$ python -q
>>> import numpy as np
>>> from numpy import linalg as LA
>>> np.set_printoptions(precision=2, suppress=True, linewidth=200)
>>> J = np.loadtxt("sample0.csv", delimiter=",")
>>> J
array([[ 2.,  2., -1., -2., -1.],
       [ 2.,  2., -1., -2., -1.],
       [ 0.,  1.,  2., -1., -2.]])
>>> [round(float(x), 2) for x in LA.svd(J, compute_uv=False)[:3]]
[5.44, 2.89, 0.0]
>>> np.argsort(-LA.norm(J, axis=0).round(6), kind="stable")[:3]
array([1, 3, 0])
>>> LA.matrix_rank(J, rtol=0.1)
np.int64(2)
>>> np.round(LA.norm(J, 2) / LA.norm(J), 2)
np.float64(0.88)
>>> ang = np.radians(54)
>>> R = np.eye(5)
>>> R[4, 4] = R[3, 3] = np.cos(ang)
>>> R[4, 3], R[3, 4] = -np.sin(ang), np.sin(ang)
>>> R
array([[ 1.  ,  0.  ,  0.  ,  0.  ,  0.  ],
       [ 0.  ,  1.  ,  0.  ,  0.  ,  0.  ],
       [ 0.  ,  0.  ,  1.  ,  0.  ,  0.  ],
       [ 0.  ,  0.  ,  0.  ,  0.59,  0.81],
       [ 0.  ,  0.  ,  0.  , -0.81,  0.59]])
>>> Y = J @ R.T
>>> np.allclose(LA.norm(J, axis=1), LA.norm(Y, axis=1))
True
>>> np.allclose(J @ J.T, Y @ Y.T)
True
>>> r = LA.matrix_rank(J)
>>> r
np.int64(2)
>>> null = LA.svd(J)[2][r:].T
>>> [int(LA.matrix_rank(J[:, :j + 1])) for j in range(5)]
[1, 2, 2, 2, 2]
>>> LA.matrix_rank(J.T @ J), LA.matrix_rank(J @ J.T)
(np.int64(2), np.int64(2))
>>> [int(LA.matrix_rank(np.delete(J, i, axis=0))) for i in range(3)]
[2, 2, 1]
>>> np.round(J @ null, 2) + 0
array([[0., 0., 0.],
       [0., 0., 0.],
       [0., 0., 0.]])
>>> null @ null.T
array([[ 0.68, -0.26,  0.29,  0.26,  0.03],
       [-0.26,  0.69,  0.03,  0.31,  0.23],
       [ 0.29,  0.03,  0.34, -0.03,  0.37],
       [ 0.26,  0.31, -0.03,  0.69, -0.23],
       [ 0.03,  0.23,  0.37, -0.23,  0.6 ]])
>>> left, s, Vh = LA.svd(J)
>>> s.round(2) + 0
array([5.44, 2.89, 0.  ])
>>> Y = left[:, :2] @ np.diag(s[:2]) @ Vh[:2]
>>> np.round(LA.norm(J - Y) / LA.norm(J), 2)
np.float64(0.0)
>>> np.round(LA.norm(J - Y, 2), 2), round(float(s[2]), 2)
(np.float64(0.0), 0.0)
>>> LA.matrix_rank(J, rtol=0.05)
np.int64(2)
>>> M = np.loadtxt("block4.csv", delimiter=",")
>>> M
array([[ 4., -2.,  2., -2.],
       [-2.,  0.,  4., -3.],
       [ 2.,  4., -4.,  0.],
       [-2., -3.,  0.,  0.]])
>>> round(LA.det(M[::-1]), 2)
np.float64(244.0)
>>> np.einsum("ii->", M)
np.float64(0.0)
>>> round(LA.det(M.T), 2)
np.float64(244.0)
>>> np.kron(np.eye(2, dtype=int), M)
array([[ 4., -2.,  2., -2.,  0., -0.,  0., -0.],
       [-2.,  0.,  4., -3., -0.,  0.,  0., -0.],
       [ 2.,  4., -4.,  0.,  0.,  0., -0.,  0.],
       [-2., -3.,  0.,  0., -0., -0.,  0.,  0.],
       [ 0., -0.,  0., -0.,  4., -2.,  2., -2.],
       [-0.,  0.,  0., -0., -2.,  0.,  4., -3.],
       [ 0.,  0., -0.,  0.,  2.,  4., -4.,  0.],
       [-0., -0.,  0.,  0., -2., -3.,  0.,  0.]])
>>> left, s, Vh = LA.svd(J)
>>> evecs = Vh[:(s > 1e-8).sum()]
>>> rng = np.random.default_rng(833)
>>> x = J[2] + 4 * J[1] + rng.integers(2) * np.eye(5)[1]
>>> x
array([ 8.,  9., -2., -9., -6.])
>>> evecs.T @ evecs
array([[ 0.32,  0.26, -0.29, -0.26, -0.03],
       [ 0.26,  0.31, -0.03, -0.31, -0.23],
       [-0.29, -0.03,  0.66,  0.03, -0.37],
       [-0.26, -0.31,  0.03,  0.31,  0.23],
       [-0.03, -0.23, -0.37,  0.23,  0.4 ]])
>>> LA.matrix_rank(np.vstack([J, x]))
np.int64(2)
>>> round(float(LA.norm(x - evecs.T @ evecs @ x)), 2)
0.0
>>> np.diag(evecs.T @ evecs)
array([0.32, 0.31, 0.66, 0.31, 0.4 ])
>>> idx = rng.permutation(4)
>>> idx
array([1, 2, 3, 0])
>>> Y = M[idx][:, idx]
>>> Y
array([[ 0.,  4., -3., -2.],
       [ 4., -4.,  0.,  2.],
       [-3.,  0.,  0., -2.],
       [-2.,  2., -2.,  4.]])
>>> np.sort(np.abs(LA.eigvals(Y)))
array([1.49, 4.05, 5.2 , 7.76])
>>> w, evecs = LA.eigh(Y)
>>> np.abs(evecs[:, -1])
array([0.01, 0.2 , 0.36, 0.91])
>>> (w > 1e-8).sum(), (w < -1e-8).sum()
(np.int64(2), np.int64(2))
>>> LA.eigvalsh(Y + -3 * np.eye(4))
array([-10.76,  -4.49,   1.05,   2.2 ])
>>> np.unique(w.round(6) + 0, return_counts=True)[1]
array([1, 1, 1, 1])
>>> np.abs(evecs[:, -1]).round(6).argmax()
np.int64(3)
>>> np.round(evecs.T @ evecs, 2) + 0
array([[1., 0., 0., 0.],
       [0., 1., 0., 0.],
       [0., 0., 1., 0.],
       [0., 0., 0., 1.]])
>>> LA.svd(Y, compute_uv=False)
array([7.76, 5.2 , 4.05, 1.49])
>>> m1 = np.load("x.npy")
>>> m1
array([[5., 1., 0., 0.],
       [0., 5., 1., 0.],
       [0., 0., 5., 1.],
       [0., 0., 0., 5.]])
>>> # triangular, det is the product of the diagonal
>>> np.kron(np.eye(2, dtype=int), m1)
array([[5., 1., 0., 0., 0., 0., 0., 0.],
       [0., 5., 1., 0., 0., 0., 0., 0.],
       [0., 0., 5., 1., 0., 0., 0., 0.],
       [0., 0., 0., 5., 0., 0., 0., 0.],
       [0., 0., 0., 0., 5., 1., 0., 0.],
       [0., 0., 0., 0., 0., 5., 1., 0.],
       [0., 0., 0., 0., 0., 0., 5., 1.],
       [0., 0., 0., 0., 0., 0., 0., 5.]])
>>> np.poly(m1)
array([   1.,  -20.,  150., -500.,  625.])
>>> T = np.stack([m1, 3 * m1, m1[::-1]])
>>> LA.norm(T, axis=(1, 2))
array([10.15, 30.45, 10.15])
>>> LA.matrix_rank(T.reshape(3, -1))
np.int64(2)
>>> r0, v = J[1], J[0]
>>> r0 @ r0
np.float64(14.0)
>>> pr = (r0 @ v) / (r0 @ r0) * r0
>>> round(LA.norm(r0 + v) ** 2 + LA.norm(r0 - v) ** 2, 2)
np.float64(56.0)
>>> np.outer(r0, v)
array([[ 4.,  4., -2., -4., -2.],
       [ 4.,  4., -2., -4., -2.],
       [-2., -2.,  1.,  2.,  1.],
       [-4., -4.,  2.,  4.,  2.],
       [-2., -2.,  1.,  2.,  1.]])
>>> pr
array([ 2.,  2., -1., -2., -1.])
>>> A = np.load("arr.npy")
>>> A
array([[ 1.  ,  0.22, -0.2 ],
       [-0.4 , -1.63,  1.6 ],
       [ 2.3 ,  0.43, -0.4 ],
       [ 0.2 ,  0.  ,  0.  ],
       [ 1.8 , -0.19,  0.2 ],
       [ 0.3 ,  0.5 , -0.5 ],
       [-0.6 , -0.09,  0.1 ],
       [-0.4 , -0.78,  0.8 ],
       [-0.9 ,  0.21, -0.2 ],
       [ 0.4 , -0.31,  0.3 ],
       [ 1.4 ,  0.6 , -0.6 ],
       [-0.8 ,  1.4 , -1.4 ],
       [-1.5 , -0.62,  0.6 ],
       [-0.3 ,  0.31, -0.3 ],
       [-0.6 , -0.44,  0.4 ],
       [ 1.5 ,  1.41, -1.4 ],
       [ 1.8 , -0.58,  0.6 ],
       [ 1.2 , -1.  ,  1.  ],
       [-2.3 ,  1.59, -1.6 ]])
>>> hat = A @ LA.solve(A.T @ A, A.T)
>>> np.round(hat @ A[:, 1], 2) + 0
array([ 0.22, -1.63,  0.43,  0.  , -0.19,  0.5 , -0.09, -0.78,  0.21, -0.31,  0.6 ,  1.4 , -0.62,  0.31, -0.44,  1.41, -0.58, -1.  ,  1.59])
>>> cen = A - A.mean(axis=0)
>>> evecs = LA.svd(cen)[2][:2]
>>> Y = cen - cen @ evecs.T @ evecs
>>> round(LA.norm(Y) / LA.norm(cen), 2)
np.float64(0.01)
>>> (cen @ evecs.T).std(axis=0)
array([1.24, 1.12])
>>> np.round(np.cov(cen @ evecs.T, rowvar=False), 2) + 0
array([[1.62, 0.  ],
       [0.  , 1.34]])
>>> np.diag(evecs.T @ evecs)
array([1. , 0.5, 0.5])
>>> data = np.load("m.npy")
>>> data
array([[ 1,  1, -1, -1,  1,  1, -1, -1],
       [ 1, -1, -1,  1,  1, -1, -1,  1],
       [ 1,  1,  1,  1, -1, -1, -1, -1],
       [ 1, -1, -1,  1, -1,  1,  1, -1]])
>>> def softmax(z):
...     e = np.exp(z - z.max(axis=-1, keepdims=True))
...     return e / e.sum(axis=-1, keepdims=True)
... 
>>> softmax(data).sum(axis=1)
array([1., 1., 1., 1.])
>>> softmax(data[3])
array([0.22, 0.03, 0.03, 0.22, 0.03, 0.22, 0.22, 0.03])
>>> S = data @ data.T / np.sqrt(8)
>>> softmax(S)
array([[0.85, 0.05, 0.05, 0.05],
       [0.05, 0.85, 0.05, 0.05],
       [0.05, 0.05, 0.85, 0.05],
       [0.05, 0.05, 0.05, 0.85]])
>>> softmax(S).round(6).argmax(axis=1)
array([0, 1, 2, 3])
>>> softmax(S)[3] @ data
array([ 1. , -0.8, -0.9,  0.9, -0.8,  0.8,  0.7, -0.9])
>>> cen = A - A.mean(axis=0)
>>> left, s, Vh = LA.svd(cen, full_matrices=False)
>>> Vh[0] * np.sign(Vh[0, np.abs(Vh[0]).argmax()])
array([ 0.87, -0.35,  0.35])
>>> np.abs(Vh[0]).argmax()
np.int64(0)
>>> np.round(cen.mean(axis=0), 2) + 0
array([0., 0., 0.])
>>> s
array([5.4 , 4.9 , 0.04])
>>> LA.matrix_rank(cen)
np.int64(3)
>>> Y = data[0, 0] * data[1:] - np.outer(data[1:, 0], data[0])
>>> Y
array([[ 0, -2,  0,  2,  0, -2,  0,  2],
       [ 0,  0,  2,  2, -2, -2,  0,  0],
       [ 0, -2,  0,  2, -2,  0,  2,  0]])
>>> data[:, 0] / data[0, 0]
array([1., 1., 1., 1.])
>>> feats = np.load("test0.npy")
>>> feats
array([[ 1.  ,  0.  ,  0.  ,  0.  ,  0.  ],
       [ 0.  ,  1.  ,  0.  ,  0.  ,  0.  ],
       [ 0.  ,  0.  ,  0.5 , -0.87,  0.  ],
       [ 0.  ,  0.  ,  0.87,  0.5 ,  0.  ],
       [ 0.  ,  0.  ,  0.  ,  0.  ,  1.  ]])
>>> np.count_nonzero(feats)
np.int64(7)
>>> feats - feats[0]
array([[ 0.  ,  0.  ,  0.  ,  0.  ,  0.  ],
       [-1.  ,  1.  ,  0.  ,  0.  ,  0.  ],
       [-1.  ,  0.  ,  0.5 , -0.87,  0.  ],
       [-1.  ,  0.  ,  0.87,  0.5 ,  0.  ],
       [-1.  ,  0.  ,  0.  ,  0.  ,  1.  ]])
>>> round(float(LA.norm(feats)), 2)
2.24
>>> np.diff(feats, axis=0)
array([[-1.  ,  1.  ,  0.  ,  0.  ,  0.  ],
       [ 0.  , -1.  ,  0.5 , -0.87,  0.  ],
       [ 0.  ,  0.  ,  0.37,  1.37,  0.  ],
       [ 0.  ,  0.  , -0.87, -0.5 ,  1.  ]])
>>> feats.sum(axis=1)
array([ 1.  ,  1.  , -0.37,  1.37,  1.  ])
>>> feats.shape
(5, 5)
>>> LA.svd(feats, compute_uv=False)
array([1., 1., 1., 1., 1.])
>>> (feats - feats.T) / 2
array([[ 0.  ,  0.  ,  0.  ,  0.  ,  0.  ],
       [ 0.  ,  0.  ,  0.  ,  0.  ,  0.  ],
       [ 0.  ,  0.  ,  0.  , -0.87,  0.  ],
       [ 0.  ,  0.  ,  0.87,  0.  ,  0.  ],
       [ 0.  ,  0.  ,  0.  ,  0.  ,  0.  ]])
>>> np.allclose(feats @ feats.T, feats.T @ feats)
True
>>> np.trace(feats)
np.float64(4.0)
>>> np.round(np.abs(LA.eigvals(feats)).max(), 2)
np.float64(1.0)
